% python3 -q
>>> import numpy as np
>>> np.set_printoptions(precision=4, suppress=True, linewidth=200, legacy="1.25")
>>> rd = lambda a: np.round(a, 4) + 0
>>> data = np.load("arr.npy")
>>> data
array([[4., 1., 0., 0., 0., 0., 0., 0., 0., 0., 0., 0., 0.],
       [0., 4., 1., 0., 0., 0., 0., 0., 0., 0., 0., 0., 0.],
       [0., 0., 4., 1., 0., 0., 0., 0., 0., 0., 0., 0., 0.],
       [0., 0., 0., 4., 1., 0., 0., 0., 0., 0., 0., 0., 0.],
       [0., 0., 0., 0., 4., 1., 0., 0., 0., 0., 0., 0., 0.],
       [0., 0., 0., 0., 0., 4., 1., 0., 0., 0., 0., 0., 0.],
       [0., 0., 0., 0., 0., 0., 4., 1., 0., 0., 0., 0., 0.],
       [0., 0., 0., 0., 0., 0., 0., 4., 1., 0., 0., 0., 0.],
       [0., 0., 0., 0., 0., 0., 0., 0., 4., 1., 0., 0., 0.],
       [0., 0., 0., 0., 0., 0., 0., 0., 0., 4., 1., 0., 0.],
       [0., 0., 0., 0., 0., 0., 0., 0., 0., 0., 4., 1., 0.],
       [0., 0., 0., 0., 0., 0., 0., 0., 0., 0., 0., 4., 1.],
       [0., 0., 0., 0., 0., 0., 0., 0., 0., 0., 0., 0., 4.]])
>>> # triangular, det is the product of the diagonal
>>> W = np.array([[8, 1, 5, 7, 9, 2],
...     [0, 6, 4, 7, 2, 2],
...     [2, 8, 1, 1, 6, 1],
...     [0, 8, 8, 0, 4, 2],
...     [4, 8, 0, 3, 4, 6],
...     [6, 8, 0, 3, 0, 1],
...     [1, 6, 2, 4, 3, 0],
...     [7, 2, 5, 1, 5, 1],
...     [6, 5, 9, 3, 9, 5],
...     [2, 0, 8, 2, 0, 4],
...     [8, 6, 5, 4, 7, 0],
...     [6, 7, 3, 2, 1, 1],
...     [7, 2, 6, 6, 6, 6]])
>>> c = np.array([2, 2, 1, 0, 1, 2])
>>> H = np.maximum(data @ W + c, 0)
>>> np.linalg.matrix_rank(H)
6
>>> (H > 0).mean(axis=0)
array([1., 1., 1., 1., 1., 1.])
>>> H
array([[34., 12., 25., 35., 39., 12.],
       [ 4., 34., 18., 29., 15., 11.],
       [10., 42., 13.,  4., 29.,  8.],
       [ 6., 42., 33.,  3., 21., 16.],
       [24., 42.,  1., 15., 17., 27.],
       [27., 40.,  3., 16.,  4.,  6.],
       [13., 28., 14., 17., 18.,  3.],
       [36., 15., 30.,  7., 30., 11.],
       [28., 22., 45., 14., 37., 26.],
       [18.,  8., 38., 12.,  8., 18.],
       [40., 33., 24., 18., 30.,  3.],
       [33., 32., 19., 14., 11., 12.],
       [30., 10., 25., 24., 25., 26.]])
>>> C = np.array([[-2, -1], [1, -1], [2, 1], [-2, 2], [-1, -2], [-2, -2]])
>>> (H @ C).round(6).argmax(axis=1)
array([1, 1, 0, 0, 0, 1, 0, 0, 0, 1, 0, 0, 1])
>>> H @ C
array([[-139.,  -53.],
       [ -33.,  -14.],
       [  -5., -105.],
       [  37.,  -83.],
       [-105., -123.],
       [ -56.,  -52.],
       [ -28.,  -35.],
       [ -63.,  -89.],
       [ -61., -103.],
       [ -20.,  -16.],
       [ -71.,  -79.],
       [ -59.,  -64.],
       [-125.,  -69.]])
>>> rd(np.abs(np.linalg.eigvals(data)).max())
4.0
>>> np.linalg.determinant(data)
Traceback (most recent call last):
  File "<python-input-16>", line 1, in <module>
    np.linalg.determinant(data)
    ^^^^^^^^^^^^^^^^^^^^^
AttributeError: module 'numpy.linalg' has no attribute 'determinant'
>>> rd(np.sort(np.abs(np.linalg.eigvals(data))))
array([4., 4., 4., 4., 4., 4., 4., 4., 4., 4., 4., 4., 4.])
>>> data.inv()
Traceback (most recent call last):
  File "<python-input-18>", line 1, in <module>
    data.inv()
    ^^^^^^^^
AttributeError: 'numpy.ndarray' object has no attribute 'inv'
>>> np.allclose(data, data.T)
False
>>> M = np.diag(3 * np.array([1, -2, 2, 0, -3, 1, -1, -2, -2])) + np.array([[-2, -3, -2, -2, -1, 0, 3, -1, -1],
...     [-1, -2, -3, -2, -1, 0, 2, 0, 0],
...     [0, -2, -3, 0, -1, 2, 2, -2, -3],
...     [0, -2, -2, -1, 0, 1, -2, -3, 2],
...     [-2, 1, 1, -3, 0, -3, 2, -3, -2],
...     [0, -2, 2, 2, -3, 2, 1, 3, 0],
...     [-3, 0, -2, 2, -2, -1, -3, -2, -1],
...     [-1, -3, -2, -1, -2, -2, 1, -3, 3],
...     [3, 1, -3, -3, 0, 2, 1, 1, 2]])
>>> M
array([[ 1, -3, -2, -2, -1,  0,  3, -1, -1],
       [-1, -8, -3, -2, -1,  0,  2,  0,  0],
       [ 0, -2,  3,  0, -1,  2,  2, -2, -3],
       [ 0, -2, -2, -1,  0,  1, -2, -3,  2],
       [-2,  1,  1, -3, -9, -3,  2, -3, -2],
       [ 0, -2,  2,  2, -3,  5,  1,  3,  0],
       [-3,  0, -2,  2, -2, -1, -6, -2, -1],
       [-1, -3, -2, -1, -2, -2,  1, -9,  3],
       [ 3,  1, -3, -3,  0,  2,  1,  1, -4]])
>>> O, vecs = np.linalg.qr(M[:, :1])[0], np.linalg.qr(M[:, 1:])[0]
>>> sigma = np.linalg.svd(O.T @ vecs, compute_uv=False)
>>> rd(np.linalg.norm(O @ O.T - vecs @ vecs.T, 2))
1.0
>>> rd(np.degrees(np.arccos(sigma.clip(0, 1))))
array([2.0733])
>>> theta = np.radians(90)
>>> Rm = np.eye(9)
>>> Rm[4, 4] = Rm[7, 7] = np.cos(theta)
>>> Rm[4, 7], Rm[7, 4] = -np.sin(theta), np.sin(theta)
>>> rd(Rm)
array([[ 1.,  0.,  0.,  0.,  0.,  0.,  0.,  0.,  0.],
       [ 0.,  1.,  0.,  0.,  0.,  0.,  0.,  0.,  0.],
       [ 0.,  0.,  1.,  0.,  0.,  0.,  0.,  0.,  0.],
       [ 0.,  0.,  0.,  1.,  0.,  0.,  0.,  0.,  0.],
       [ 0.,  0.,  0.,  0.,  0.,  0.,  0., -1.,  0.],
       [ 0.,  0.,  0.,  0.,  0.,  1.,  0.,  0.,  0.],
       [ 0.,  0.,  0.,  0.,  0.,  0.,  1.,  0.,  0.],
       [ 0.,  0.,  0.,  0.,  1.,  0.,  0.,  0.,  0.],
       [ 0.,  0.,  0.,  0.,  0.,  0.,  0.,  0.,  1.]])
>>> B = M @ Rm.T
>>> rd(np.linalg.det(Rm)), np.trace(Rm)
(1.0, 7.0)
>>> rd(np.linalg.svd(M, compute_uv=False)), rd(np.linalg.svd(B, compute_uv=False))
(array([14.2876, 10.8595, 10.1968,  7.8067,  6.8783,  5.263 ,  3.9299,  1.5941,  0.1417]), array([14.2876, 10.8595, 10.1968,  7.8067,  6.8783,  5.263 ,  3.9299,  1.5941,  0.1417]))
>>> rd(B)
array([[ 1., -3., -2., -2.,  1.,  0.,  3., -1., -1.],
       [-1., -8., -3., -2.,  0.,  0.,  2., -1.,  0.],
       [ 0., -2.,  3.,  0.,  2.,  2.,  2., -1., -3.],
       [ 0., -2., -2., -1.,  3.,  1., -2.,  0.,  2.],
       [-2.,  1.,  1., -3.,  3., -3.,  2., -9., -2.],
       [ 0., -2.,  2.,  2., -3.,  5.,  1., -3.,  0.],
       [-3.,  0., -2.,  2.,  2., -1., -6., -2., -1.],
       [-1., -3., -2., -1.,  9., -2.,  1., -2.,  3.],
       [ 3.,  1., -3., -3., -1.,  2.,  1.,  0., -4.]])
>>> f = np.array([3, 2])
>>> np.correlate(M[5], M[0], "full")
array([  0,   2,   0, -10,   7,   6, -13,   9,   1,  -2,  -9,  -4, -26,  -4,  -8,   3,   0])
>>> vec = np.array([1, -2, -2, -1, -2, -1, -2, -1, 1])
>>> rhs = M @ vec
>>> c, lr = np.zeros(9), 1 / np.linalg.norm(M, 2) ** 2
>>> for i in range(30):
...     c -= lr * M.T @ (M @ c - rhs)
...     if i % 5 == 0: print(i, round(np.linalg.norm(M @ c - rhs), 4))
... 
0 14.226
5 4.8211
10 2.6661
15 1.8232
20 1.3584
25 1.0779
>>> rd(c)
array([-0.5667, -1.4641, -2.5585, -1.0348, -1.5882, -0.3992, -1.2667, -1.1008,  0.8443])
>>> W0 = np.loadtxt("data.csv", delimiter=",")
>>> W0
array([[  0.6417,   1.5635,  -6.8029,  -2.0098,   7.0054,   4.4917,  -1.2605,   2.6862,   2.7447,   1.9607],
       [  1.4919,   1.1632,  -5.6903,  -1.5063,   5.8125,   3.1034,  -0.7284,   0.5336,   2.4069,   0.8448],
       [  2.7083,  -1.3872,  -7.1184,  -1.0197,   7.2656,   5.9783,   1.0853,   1.7739,   3.0878,   2.2776],
       [  0.179 ,   2.7397,  -6.5066,  -1.88  ,   5.9577,   3.7592,  -0.1706,   0.2241,   4.0587,   1.7315],
       [ -2.2702,  -4.1554,  -3.4638,   2.2462,   0.0251,   2.2311,  -6.1301,   4.2804,   0.0328,   0.8983],
       [ -4.2421,  -3.1504,  -2.8729,   1.1594,  -2.5576,   1.8335,  -9.4894,   4.2981,   1.6949,   1.01  ],
       [ -4.5159,  -3.4445,  -2.866 ,   1.8731,   1.8007,   2.2761,  -8.3659,   4.6499,   0.1531,  -1.4835],
       [ -4.5271,  -3.2174,  -1.7514,   1.0476,  -0.5731,   2.5285,  -9.3543,   6.0692,   3.6073,   0.0433],
       [  0.7439,  -0.1542,  -6.1827,  -1.0609,   5.1854,   3.6733,  -0.5436,  -0.2391,   5.6946,   0.3973],
       [ -2.4932,  -3.2865,  -1.2347,  -0.711 ,  -1.5714,   2.2175,  -9.8588,   6.1704,   1.3992,  -0.5209],
       [ -0.0983,   1.4296,  -6.2104,  -1.5382,   6.9452,   3.849 ,   0.4889,   0.7488,   2.9164,   2.7632],
       [ -0.7582,   1.2812,  -7.9317,  -2.9126,   6.4746,   5.2316,   0.3731,   0.7602,   3.6676,  -0.5261],
       [ -4.4773,  -2.1835,  -1.9081,   1.21  ,  -0.6545,   4.0434,  -7.5218,   5.0483,   1.8671,  -1.5905],
       [ -1.234 ,  -0.3851,  -5.4564,  -0.6985,   5.4648,   4.945 ,  -0.3916,   2.2206,   5.1639,   1.3689],
       [ -0.5765,   0.6902,  -4.9823,  -1.1475,   5.9283,   5.766 ,  -1.3299,   0.1155,   1.0527,   0.5042],
       [ -2.7053,  -3.2517,  -3.3243,  -0.0082,  -2.0483,  -0.1031,  -7.9643,   5.9128,  -1.3204,  -0.5481],
       [ -3.2733,  -3.4988,  -2.6903,   0.8472,  -0.093 ,   3.6534, -10.9011,   5.332 ,   0.3524,  -0.5633],
       [ -3.104 ,  -3.7708,  -2.1767,  -0.3273,  -1.0643,   4.3879,  -8.6723,   4.4683,  -0.2114,  -0.6605],
       [ -3.6346,  -5.9492,  -1.7782,   0.9456,  -0.7462,   2.9513,  -9.8874,   4.8187,  -0.0988,  -1.9162],
       [ -0.713 ,  -0.0893,  -6.2723,   0.4442,   5.495 ,   3.7156,  -0.4091,  -1.3818,   5.3154,   1.6444],
       [  0.1157,  -0.3081,  -6.8295,  -2.1948,   5.1176,   3.4754,   1.4823,  -0.1419,   3.2261,   1.319 ],
       [ -0.9263,   0.9156,  -5.9715,  -0.3772,   5.0907,   3.1177,  -0.0269,   1.4937,   3.1795,   2.5538],
       [ -2.3888,  -2.3366,  -2.2808,   1.2811,   0.7534,   0.006 ,  -7.7765,   5.8185,  -0.497 ,  -0.8554],
       [ -0.0658,   1.7977,  -3.9632,  -0.5171,   5.59  ,   3.9561,  -0.221 ,  -1.0377,   2.6536,   1.6693],
       [ -1.1652,  -0.1088,  -7.5304,  -1.9824,   6.0173,   1.9779,  -0.7443,   1.1179,   4.7623,   2.5027],
       [ -1.1291,   0.246 ,  -6.7557,  -0.2977,   7.7393,   3.6205,   1.7063,   0.8948,   3.7139,   1.9857],
       [ -4.5584,  -2.662 ,  -3.2784,   0.9723,   1.1072,   3.7256,  -7.6384,   5.2427,   0.3121,  -3.0104],
       [ -3.0402,  -2.2953,  -2.2321,   1.3875,   0.7004,   1.3515, -10.756 ,   4.6352,   1.7511,  -2.1295],
       [ -0.9303,  -3.6498,  -2.8623,   2.5913,  -0.985 ,   2.2469,  -8.5522,   4.2401,   0.2534,   0.2422],
       [ -1.1206,   1.6131,  -6.554 ,  -0.5354,   5.5163,   3.9018,  -1.2138,   0.7464,   3.9783,   2.2391],
       [ -0.1796,  -0.4842,  -6.2188,   0.1159,   5.6716,   3.6834,   2.0886,   0.9677,   2.4669,   0.7817],
       [ -4.4591,  -1.739 ,  -3.2449,   0.8752,   0.655 ,   1.6274,  -8.8689,   5.7433,   0.4145,   1.4217],
       [ -0.3864,   1.8856,  -6.4966,  -0.0442,   6.2806,   3.1957,   0.1797,   0.4217,   3.4141,   1.5071],
       [ -3.6816,  -3.1651,  -4.1617,  -0.2336,  -0.6228,  -0.2747,  -6.9226,   6.3047,   0.5088,  -1.8916],
       [ -2.3657,  -4.701 ,  -0.574 ,   0.8447,  -0.8679,   1.1213,  -9.536 ,   3.6495,   1.6494,   0.3179],
       [ -2.2839,   0.4025,  -5.3377,  -0.5691,   5.8261,   4.6039,  -0.9071,   1.0129,   2.8833,   2.1935],
       [ -0.6112,   0.807 ,  -6.0729,  -2.1693,   6.109 ,   2.8251,   0.3046,  -0.172 ,   4.3983,   1.8262],
       [ -0.8248,  -0.0202,  -3.9072,   0.5614,   6.812 ,   3.6117,   0.0407,   1.4523,   2.3709,   3.5027],
       [  1.4233,   0.8263,  -6.4417,  -1.9766,   3.9503,   3.6714,  -1.5532,  -0.1316,   2.7018,   2.897 ],
       [ -0.1715,  -1.1652,  -5.7896,  -0.0031,   5.7933,   3.2371,   0.8611,   0.3301,   5.338 ,  -2.2847],
       [ -1.623 ,  -2.1879,  -2.5757,   2.5445,  -1.0332,   0.7679,  -7.7057,   4.6767,  -0.4301,  -0.9906],
       [ -2.7678,  -2.8021,  -2.0634,   0.7491,  -2.5191,   2.1896,  -8.1854,   5.173 ,   1.3173,   1.6044],
       [ -4.9267,  -3.9813,  -2.0595,  -0.3188,  -0.0651,   2.2742,  -9.5711,   4.8222,   0.6688,   1.8683],
       [ -2.7221,  -2.876 ,  -2.1929,   0.3929,  -0.1962,   3.2603,  -7.4856,   3.6616,   0.715 ,  -0.2442],
       [ -4.6788,  -4.7412,  -2.1789,   0.648 ,  -1.4774,   3.0103, -10.0512,   5.5052,   1.0699,   0.1781]])
>>> gram = np.cov(W0, rowvar=False)
>>> np.argsort(-W0.std(axis=0).round(6), kind="stable")
array([6, 4, 7, 1, 2, 0, 8, 9, 5, 3])
>>> rd(np.corrcoef(W0[:, 6], W0[:, 9])[0, 1])
0.5722
>>> rd(W0.std(axis=0))
array([1.8922, 2.1835, 2.0375, 1.3214, 3.3921, 1.4034, 4.4626, 2.3578, 1.7877, 1.5748])
>>> vec = np.array([-4, -4, 1, -2, 1, -2, -3, 2, 2, -1])
>>> rhs = W0 @ vec
>>> rd(np.linalg.pinv(W0) @ W0)
array([[1., 0., 0., 0., 0., 0., 0., 0., 0., 0.],
       [0., 1., 0., 0., 0., 0., 0., 0., 0., 0.],
       [0., 0., 1., 0., 0., 0., 0., 0., 0., 0.],
       [0., 0., 0., 1., 0., 0., 0., 0., 0., 0.],
       [0., 0., 0., 0., 1., 0., 0., 0., 0., 0.],
       [0., 0., 0., 0., 0., 1., 0., 0., 0., 0.],
       [0., 0., 0., 0., 0., 0., 1., 0., 0., 0.],
       [0., 0., 0., 0., 0., 0., 0., 1., 0., 0.],
       [0., 0., 0., 0., 0., 0., 0., 0., 1., 0.],
       [0., 0., 0., 0., 0., 0., 0., 0., 0., 1.]])
>>> try:
...     np.linalg.solve(W0, rhs)
... except np.linalg.LinAlgError as e:
...     print("failed:", e)
... 
failed: Last 2 dimensions of the array must be square
>>> rng = np.random.default_rng(525988)
>>> rhs = rhs + 0.3 * rng.normal(size=45)
>>> rd(rhs)
array([ -1.1546,  -6.704 , -10.3059,  -8.7332,  39.5144,  57.2842,  58.909 ,  68.8233,   3.5925,  62.9595,  -5.4512,   0.4191,  51.2297,  12.6807,  -2.5446,  51.538 ,  59.8952,  50.9231,  68.6553,
         1.4084,  -3.1018,   0.6183,  49.6899,  -9.5957,  14.9547,  -0.0343,  54.6133,  61.3756,  39.6841,   1.6032,  -5.6973,  54.7227,  -6.9695,  60.013 ,  61.675 ,   8.2961,   3.1113,   2.1394,
        -7.8549,   9.872 ,  37.4966,  47.7433,  67.3455,  44.3378,  70.085 ])
>>> c, *_ = np.linalg.lstsq(W0, rhs)
>>> rd(W0.T @ (rhs - W0 @ c))
array([0., 0., 0., 0., 0., 0., 0., 0., 0., 0.])
>>> [round(float(np.linalg.norm(np.linalg.solve(W0.T @ W0 + lam * np.eye(10), W0.T @ rhs))), 2) for lam in (0, 1, 10, 100)]
[7.7, 7.55, 6.66, 4.99]
>>> rd(np.linalg.norm(rhs - W0 @ c))
1.7322
